$ python -q
>>> import numpy as np
>>> np.set_printoptions(precision=2, suppress=True, linewidth=120, floatmode="fixed")
>>> rnd = lambda a: np.round(a, 2) + 0
>>> M = np.load("w.npy")
>>> print(M)
[[ -3 -15]
 [  0   0]]
>>> print(np.linalg.matrix_rank(M - M[0, 0] * np.eye(2)))
1
>>> print(np.prod(np.diag(M)), rnd(np.linalg.det(M)))
0 0.0
>>> print(rnd(np.sort(np.linalg.eigvals(M))))
[-3.00  0.00]
>>> print(M @ M)
[[ 9 45]
 [ 0  0]]
>>> print(rnd(np.abs(np.linalg.eigvals(M)).max()))
3.0
>>> np.linalg.determinant(M)
Traceback (most recent call last):
  File "<python-input-10>", line 1, in <module>
    np.linalg.determinant(M)
    ^^^^^^^^^^^^^^^^^^^^^
AttributeError: module 'numpy.linalg' has no attribute 'determinant'
>>> print(np.allclose(M @ M.T, M.T @ M))
False
>>> print(np.trace(M))
-3
>>> print((M - M.T) / 2)
[[ 0.00 -7.50]
 [ 7.50  0.00]]
>>> print(M @ M)
[[ 9 45]
 [ 0  0]]
>>> M.inv()
Traceback (most recent call last):
  File "<python-input-15>", line 1, in <module>
    M.inv()
    ^^^^^
AttributeError: 'numpy.ndarray' object has no attribute 'inv'
>>> print(rnd(np.sort(np.abs(np.linalg.eigvals(M)))))
[0.00 3.00]
>>> U, sigma, Vt = np.linalg.svd(M)
>>> vecs = Vt[:(sigma > 1e-8).sum()]
>>> rng = np.random.default_rng(10)
>>> x0 = M[1] + 3 * M[0] + rng.integers(2) * np.eye(2)[1]
>>> print(x0)
[ -9.00 -44.00]
>>> print(rnd(vecs.T @ vecs))
[[0.04 0.19]
 [0.19 0.96]]
>>> print(np.allclose(vecs.T @ vecs @ x0, x0))
False
>>> rk = np.linalg.matrix_rank(M)
>>> print(rk)
1
>>> N = np.linalg.svd(M)[2][rk:].T
>>> print(np.linalg.matrix_rank(M.T @ M), np.linalg.matrix_rank(M @ M.T))
1 1
>>> print([int(np.linalg.matrix_rank(np.delete(M, i, axis=0))) for i in range(2)])
[0, 1]
>>> print([int(np.linalg.matrix_rank(M[:, :j + 1])) for j in range(2)])
[1, 1]
>>> print(M @ N)
[[0.00]
 [0.00]]
>>> print([int(np.linalg.matrix_rank(M[:i])) for i in range(1, len(M) + 1)])
[1, 1]
>>> print(N.shape)
(2, 1)
>>> arr = np.load("out18.npy")
>>> print(arr)
[[ 0 -8  0]
 [ 0  0  0]
 [ 0  0  0]
 [ 0 -6  0]]
>>> Y = np.array([[3, 0], [3, 0], [3, 3]])
>>> print(np.vstack([arr, Y.T]).shape)
(6, 3)
>>> print(np.einsum("ij->j", arr))
[  0 -14   0]
>>> print(np.linalg.matrix_rank(arr @ Y))
1
>>> W = np.array([[4, 2, 4, 0, 0], [5, 5, 0, 4, 3], [3, 5, 1, 0, 4]])
>>> beta = np.array([2, -2, -2, 0, 2])
>>> H = np.maximum(arr @ W + beta, 0)
>>> print((H > 0).mean(axis=0))
[0.50 0.00 0.00 0.00 0.50]
>>> print(H)
[[0 0 0 0 0]
 [2 0 0 0 2]
 [2 0 0 0 2]
 [0 0 0 0 0]]
>>> basis = np.array([[2, 2], [2, 1], [4, 1], [3, 4], [5, 0]])
>>> print(W @ basis)
[[28 14]
 [47 31]
 [40 12]]
>>> print((H @ basis).round(6).argmax(axis=1))
[0 0 0 0]
>>> print(np.linalg.matrix_rank(arr, rtol=0.1))
1
>>> print(np.argsort(-np.linalg.norm(arr, axis=0).round(6), kind="stable")[:3])
[1 0 2]
>>> print(rnd(np.linalg.norm(arr, 2) / np.linalg.norm(arr)))
1.0
>>> rk = np.linalg.matrix_rank(arr)
>>> print(rk)
1
>>> N = np.linalg.svd(arr)[2][rk:].T
>>> print([int(np.linalg.matrix_rank(arr[:i])) for i in range(1, len(arr) + 1)])
[1, 1, 1, 1]
>>> print([int(np.linalg.matrix_rank(np.delete(arr, i, axis=0))) for i in range(4)])
[1, 1, 1, 1]
>>> print(N.shape)
(3, 2)
>>> print([int(np.linalg.matrix_rank(arr[:, :j + 1])) for j in range(3)])
[0, 1, 1]
>>> print(arr @ N)
[[0.00 0.00]
 [0.00 0.00]
 [0.00 0.00]
 [0.00 0.00]]
>>> U, sigma, Vt = np.linalg.svd(arr)
>>> vecs = Vt[:(sigma > 1e-8).sum()]
>>> x0 = arr[3] + 5 * arr[2] + rng.integers(2) * np.eye(3)[2]
>>> print(x0)
[ 0.00 -6.00  1.00]
>>> print(rnd(vecs.T @ vecs))
[[0.00 0.00 0.00]
 [0.00 1.00 0.00]
 [0.00 0.00 0.00]]
>>> print(rnd(np.linalg.norm(x0 - vecs.T @ vecs @ x0)))
1.0
>>> print(np.linalg.matrix_rank(np.vstack([arr, x0])))
2
>>> print(np.allclose(vecs.T @ vecs @ x0, x0))
False
>>> X = np.array([[9.73, -5.9, 22.73],
...     [9.17, -5.01, 18.97],
...     [6.68, -3.49, 10.57],
...     [6.29, -3.36, 9.65],
...     [2.15, -2.28, 2.48],
...     [0.65, -1.59, 0.66],
...     [-0.02, -0.49, -0.03],
...     [7.28, 8.33, 5.39],
...     [35.68, 29.71, 21.45],
...     [54.54, 42.87, 30.58]])
>>> hat = X @ np.linalg.solve(X.T @ X, X.T)
>>> print(rnd(np.linalg.eigvalsh(hat)))
[0.00 0.00 0.00 0.00 0.00 0.00 0.00 1.00 1.00 1.00]
>>> print(rnd(np.diag(hat)))
[0.59 0.33 0.23 0.23 0.17 0.07 0.00 0.27 0.37 0.74]
>>> print(rnd(hat))
[[ 0.59  0.42  0.10  0.07 -0.07 -0.06 -0.02  0.17  0.09 -0.10]
 [ 0.42  0.33  0.16  0.14  0.03  0.00  0.00  0.03  0.03 -0.02]
 [ 0.10  0.16  0.23  0.23  0.17  0.10  0.03 -0.18 -0.08  0.09]
 [ 0.07  0.14  0.23  0.23  0.18  0.11  0.03 -0.19 -0.09  0.10]
 [-0.07  0.03  0.17  0.18  0.17  0.11  0.03 -0.20 -0.11  0.09]
 [-0.06  0.00  0.10  0.11  0.11  0.07  0.02 -0.13 -0.07  0.06]
 [-0.02  0.00  0.03  0.03  0.03  0.02  0.00 -0.04 -0.02  0.01]
 [ 0.17  0.03 -0.18 -0.19 -0.20 -0.13 -0.04  0.27  0.20 -0.02]
 [ 0.09  0.03 -0.08 -0.09 -0.11 -0.07 -0.02  0.20  0.37  0.39]
 [-0.10 -0.02  0.09  0.10  0.09  0.06  0.01 -0.02  0.39  0.74]]
>>> O, Rm = np.linalg.qr(X)
>>> print(rnd(Rm))
[[-67.59 -48.90 -44.45]
 [  0.00  22.14 -21.93]
 [  0.00   0.00   7.43]]
>>> print(rnd(np.abs(np.diag(Rm))))
[67.59 22.14  7.43]
>>> print(O.shape, Rm.shape)
(10, 3) (3, 3)
>>> print(rnd(O @ Rm))
[[ 9.73 -5.90 22.73]
 [ 9.17 -5.01 18.97]
 [ 6.68 -3.49 10.57]
 [ 6.29 -3.36  9.65]
 [ 2.15 -2.28  2.48]
 [ 0.65 -1.59  0.66]
 [-0.02 -0.49 -0.03]
 [ 7.28  8.33  5.39]
 [35.68 29.71 21.45]
 [54.54 42.87 30.58]]
>>> print(rnd(O.T @ O))
[[1.00 0.00 0.00]
 [0.00 1.00 0.00]
 [0.00 0.00 1.00]]
>>> print(np.allclose(Rm.T @ Rm, X.T @ X))
True
>>> print(rnd(O))
[[-0.14 -0.58  0.47]
 [-0.14 -0.53  0.19]
 [-0.10 -0.38 -0.28]
 [-0.09 -0.36 -0.31]
 [-0.03 -0.17 -0.37]
 [-0.01 -0.09 -0.24]
 [ 0.00 -0.02 -0.07]
 [-0.11  0.14  0.49]
 [-0.53  0.18  0.25]
 [-0.81  0.15 -0.26]]
>>> print(np.linalg.norm(X, axis=1).argmax())
9
>>> print(rnd(np.linalg.norm(X, "nuc")))
129.93
>>> print(rnd(np.linalg.norm(X) ** 2 / np.linalg.norm(X, 2) ** 2))
1.11
>>> cov = np.cov(X, rowvar=False)
>>> print(rnd(X.std(axis=0)))
[16.80 15.92 10.06]
>>> print(rnd(np.linalg.eigvalsh(cov)[::-1]))
[644.14  62.28   1.44]
>>> print(np.argsort(-X.std(axis=0).round(6), kind="stable"))
[0 1 2]
>>> print(cov.shape)
(3, 3)
>>> basis = np.array([[5, -1, -4], [1, -4, 5], [-3, 2, -1]])
>>> E = np.repeat(basis, 24 // 3, axis=0)
>>> E = E + 0.05 * rng.normal(size=E.shape)
>>> print(rnd(E))
[[ 4.96 -1.04 -3.99]
 [ 4.99 -0.99 -3.96]
 [ 5.04 -0.98 -4.02]
 [ 4.96 -1.04 -4.02]
 [ 5.00 -1.05 -4.06]
 [ 5.02 -1.09 -4.01]
 [ 5.02 -1.05 -4.06]
 [ 4.96 -0.97 -4.01]
 [ 0.91 -4.02  5.05]
 [ 1.05 -3.97  4.99]
 [ 0.91 -3.99  4.99]
 [ 1.00 -3.92  5.01]
 [ 1.01 -3.97  4.99]
 [ 0.97 -4.04  5.04]
 [ 1.03 -4.02  5.06]
 [ 1.01 -4.07  5.03]
 [-3.01  1.93 -0.97]
 [-3.02  1.98 -0.97]
 [-3.11  1.94 -1.02]
 [-2.99  1.97 -1.05]
 [-3.05  1.99 -0.97]
 [-3.07  1.90 -1.01]
 [-3.02  1.95 -0.97]
 [-2.96  1.97 -1.02]]
>>> z = rng.permutation(3)
>>> Y = X[:, z] * rng.choice([-1, 1], 3)
>>> print(Y)
[[-22.73  -5.90  -9.73]
 [-18.97  -5.01  -9.17]
 [-10.57  -3.49  -6.68]
 [ -9.65  -3.36  -6.29]
 [ -2.48  -2.28  -2.15]
 [ -0.66  -1.59  -0.65]
 [  0.03  -0.49   0.02]
 [ -5.39   8.33  -7.28]
 [-21.45  29.71 -35.68]
 [-30.58  42.87 -54.54]]
>>> U, _, Vt = np.linalg.svd(X.T @ Y)
>>> print(z)
[2 1 0]
>>> print(rnd(np.linalg.lstsq(X, Y)[0]))
[[ 0.00  0.00 -1.00]
 [ 0.00  1.00  0.00]
 [-1.00  0.00  0.00]]
>>> cen = (E - E.mean(axis=0)) / E.std(axis=0)
>>> print(np.argwhere(np.abs(cen) > 2))
[]
>>> print(rnd(cen.std(axis=0)))
[1.00 1.00 1.00]
>>> beta = np.linalg.lstsq(np.delete(cen, 1, axis=1), cen[:, 1])[0]
>>> print(rnd(beta))
[-0.80 -0.92]
>>> print(np.abs(beta).argmax())
1
>>> z = rng.integers(0, 3, 4)
>>> W0 = np.array([[5, 6, 7, 2], [1, 1, 8, 8], [1, 3, 5, 2], [2, 3, 2, 2]]) * (z[:, None] == z)
>>> print(W0)
[[5 0 7 2]
 [0 1 0 0]
 [1 0 5 2]
 [2 0 2 2]]
>>> Y = np.array([[0, 6, 3], [1, 2, 6]])
>>> basis = np.kron(Y, W0)
>>> print(basis)
[[ 0  0  0  0 30  0 42 12 15  0 21  6]
 [ 0  0  0  0  0  6  0  0  0  3  0  0]
 [ 0  0  0  0  6  0 30 12  3  0 15  6]
 [ 0  0  0  0 12  0 12 12  6  0  6  6]
 [ 5  0  7  2 10  0 14  4 30  0 42 12]
 [ 0  1  0  0  0  2  0  0  0  6  0  0]
 [ 1  0  5  2  2  0 10  4  6  0 30 12]
 [ 2  0  2  2  4  0  4  4 12  0 12 12]]
>>> print(np.linalg.matrix_rank(basis))
8
>>> x0 = np.array([-1, -3, 2, 0])
>>> rhs = W0 @ x0
>>> print(rhs)
[ 9 -3  9  2]
>>> print(rnd(np.linalg.solve(W0, W0[:, 3])))
[0.00 0.00 0.00 1.00]
>>> print(rnd(np.linalg.solve(W0, -2 * rhs)))
[ 2.00  6.00 -4.00  0.00]
>>> x0 = np.array([-3, 1, 0, 0])
>>> print(W0 @ np.eye(4)[1])
[0.00 1.00 0.00 0.00]
>>> print(W0 @ (2 * x0))
[-30   2  -6 -12]
>>> print(np.einsum("ij,j->i", W0, x0))
[-15   1  -3  -6]
>>> print((W0 @ x0).argmax())
1
>>> print(W0 * x0)
[[-15   0   0   0]
 [  0   1   0   0]
 [ -3   0   0   0]
 [ -6   0   0   0]]
>>> print(W0 @ x0)
[-15   1  -3  -6]
>>> hat = np.triu(np.array([[2, -2, -3, 1], [-1, -2, 3, -3], [2, -1, 0, 1], [0, 3, 2, -1]]), 1) + np.eye(4)
>>> Y = hat @ W0 @ np.linalg.inv(hat)
>>> print(hat @ W0 - W0 @ hat)
[[ -1.00   8.00   2.00 -16.00]
 [ -3.00   0.00   6.00   3.00]
 [  2.00   2.00   5.00  -4.00]
 [  0.00   4.00   6.00  -4.00]]
>>> print(rnd(np.poly(Y)))
[  1.00 -13.00  42.00 -58.00  28.00]
>>> print(np.linalg.matrix_rank(Y))
4
>>> print(np.trace(Y), np.trace(W0))
13.0 13
>>> Y = np.array([[2, 3, 3], [3, 3, 0], [3, 3, 1], [1, 2, 3]])
>>> print(np.einsum("ij,ij->i", W0, W0))
[78  1 30 12]
>>> print(np.linalg.matrix_rank(np.vstack([W0, Y.T])))
4
>>> print(W0 @ Y)
[[33 40 28]
 [ 3  3  0]
 [19 22 14]
 [12 16 14]]
>>> print(np.vstack([W0, Y.T]).shape)
(7, 4)
>>> print(np.einsum("ik,kj->ij", W0, Y))
[[33 40 28]
 [ 3  3  0]
 [19 22 14]
 [12 16 14]]
>>> feats = np.load("x.npy")
>>> print(feats)
[[ 1 -1  1 -1 -1  1 -1  1]
 [ 1  1 -1 -1  1  1 -1 -1]]
>>> W = np.array([[-2, -1, 1, -2, 0, 1],
...     [2, -1, 1, 1, 0, 1],
...     [-1, -2, -2, -1, 2, 1],
...     [1, 2, 1, 1, -1, 0],
...     [-2, -2, 0, -2, -1, -1],
...     [0, 0, 1, 1, 1, -1],
...     [-2, 0, 2, -2, -1, 1],
...     [2, -1, -1, 1, 2, 0]])
>>> beta = np.array([0, -3, 3, 0, 1, -1])
>>> H = np.maximum(feats @ W + beta, 0)
>>> print(H)
[[0 0 0 1 9 0]
 [0 0 6 0 0 0]]
>>> basis = np.array([[2, 7, 8], [3, 2, 3], [6, 3, 4], [4, 8, 9], [9, 4, 0], [3, 3, 9]])
>>> print((H @ basis).round(6).argmax(axis=1))
[0 0]
>>> print(W @ basis)
[[ -6 -26 -24]
 [ 14  26  35]
 [ -3 -14 -22]
 [  9  18  27]
 [-30 -41 -49]
 [ 16  12   4]
 [ -6 -25 -17]
 [ 17  25  18]]
>>> print(H @ basis)
[[85 44  9]
 [36 18 24]]
>>> Y = feats / np.sqrt((feats ** 2).mean(axis=1, keepdims=True))
>>> print(np.linalg.matrix_rank(Y) == np.linalg.matrix_rank(feats))
True
>>> print(Y[1])
[ 1.00  1.00 -1.00 -1.00  1.00  1.00 -1.00 -1.00]
>>> print(np.linalg.matrix_rank(feats - feats.mean(axis=1, keepdims=True)))
2
>>> K, _ = np.linalg.qr(np.array([[-2.3, 0.3, -1.6, 1.0],
...     [0.2, 0.5, 2.2, -0.7],
...     [1.5, -1.3, 1.9, 0.3],
...     [1.2, -0.8, 0.7, -0.2]]))
>>> print(rnd(K))
[[-0.77  0.52 -0.32  0.21]
 [ 0.07 -0.50 -0.83  0.22]
 [ 0.50  0.63 -0.45 -0.40]
 [ 0.40  0.29  0.09  0.86]]
>>> T = np.stack([K, -2 * K, K[::-1]])
>>> print(rnd(np.linalg.norm(T, axis=(1, 2))))
[2.00 4.00 2.00]
>>> print(rnd(np.linalg.det(K.T)))
-1.0
>>> print(rnd(np.einsum("ij,ji->", K, K)))
0.73
>>> print(rnd(np.linalg.det(2 * K)), rnd(np.linalg.det(K)))
-16.0 -1.0
>>> print(rnd(np.linalg.eigvals(K).sum().real))
-0.85
>>> print(rnd(K @ K))
[[ 0.55 -0.80 -0.03  0.26]
 [-0.41 -0.17  0.79  0.43]
 [-0.72 -0.45 -0.52  0.08]
 [ 0.10  0.37 -0.33  0.86]]
>>> print(rnd(np.trace(K)))
-0.85
>>> print(rnd(np.linalg.matrix_power(K, 2)))
[[ 0.55 -0.80 -0.03  0.26]
 [-0.41 -0.17  0.79  0.43]
 [-0.72 -0.45 -0.52  0.08]
 [ 0.10  0.37 -0.33  0.86]]
>>> print(rnd((K - K.T) / 2))
[[ 0.00  0.23 -0.41 -0.09]
 [-0.23  0.00 -0.73 -0.03]
 [ 0.41  0.73  0.00 -0.24]
 [ 0.09  0.03  0.24  0.00]]
>>> x0 = np.array([4, 0, 7, 5])
>>> rhs = K @ x0
>>> beta, lr = np.zeros(4), 1 / np.linalg.norm(K, 2) ** 2
>>> for i in range(40):
...     beta -= lr * K.T @ (K @ beta - rhs)
...     if i % 10 == 0: print(i, round(np.linalg.norm(K @ beta - rhs), 2))
... 
0 0.0
10 0.0
20 0.0
30 0.0
>>> print(rnd(beta))
[4.00 0.00 7.00 5.00]
>>> data = rng.normal(size=(11, 3)) + 10 * np.array([0, 0, 1])
>>> print(rnd(data))
[[ 0.33 -0.51  9.81]
 [ 0.52 -0.12  9.37]
 [-1.01  1.72 11.11]
 [-1.50 -1.05 10.58]
 [-0.59  0.02 10.81]
 [ 0.13 -0.13  9.53]
 [-0.09  0.39 11.73]
 [ 1.07 -0.20 10.92]
 [ 0.12 -1.48  9.89]
 [ 0.99 -0.60 10.94]
 [-0.31  0.03  8.81]]
>>> x0 = np.array([-1, 1, 2])
>>> rhs = data @ x0
>>> print(rnd(np.linalg.lstsq(data, rhs)[0]))
[-1.00  1.00  2.00]
>>> try:
...     np.linalg.solve(data, rhs)
... except np.linalg.LinAlgError as e:
...     print("failed:", e)
... 
failed: Last 2 dimensions of the array must be square
>>> print(rnd(np.linalg.pinv(data) @ data))
[[1.00 0.00 0.00]
 [0.00 1.00 0.00]
 [0.00 0.00 1.00]]
>>> rhs = rhs + 0.02 * rng.normal(size=11)
>>> print(rnd(rhs))
[18.83 18.10 24.96 21.61 22.20 18.82 23.93 20.60 18.18 20.31 17.94]
>>> beta, *_ = np.linalg.lstsq(data, rhs)
>>> print(rnd(np.linalg.norm(rhs - data @ beta)))
0.06
>>> print(rnd(beta))
[-0.98  1.00  2.00]
>>> print(beta.round())
[-1.00  1.00  2.00]
>>> D = np.linalg.norm(data[:, None] - data[None], axis=-1)
>>> print(np.flatnonzero(D[1] < D.mean() / 2))
[0 1 5]
>>> print(rnd(np.linalg.norm(data - data.mean(axis=0), axis=1)))
[0.70 1.10 2.27 1.73 0.77 0.81 1.53 1.25 1.38 1.27 1.55]
>>> print(rnd(np.linalg.norm(data, axis=1)))
[ 9.83  9.38 11.28 10.74 10.83  9.53 11.74 10.97 10.00 11.00  8.81]
>>> print(D[1].round(6).argsort(kind="stable")[:4])
[ 1  5  0 10]
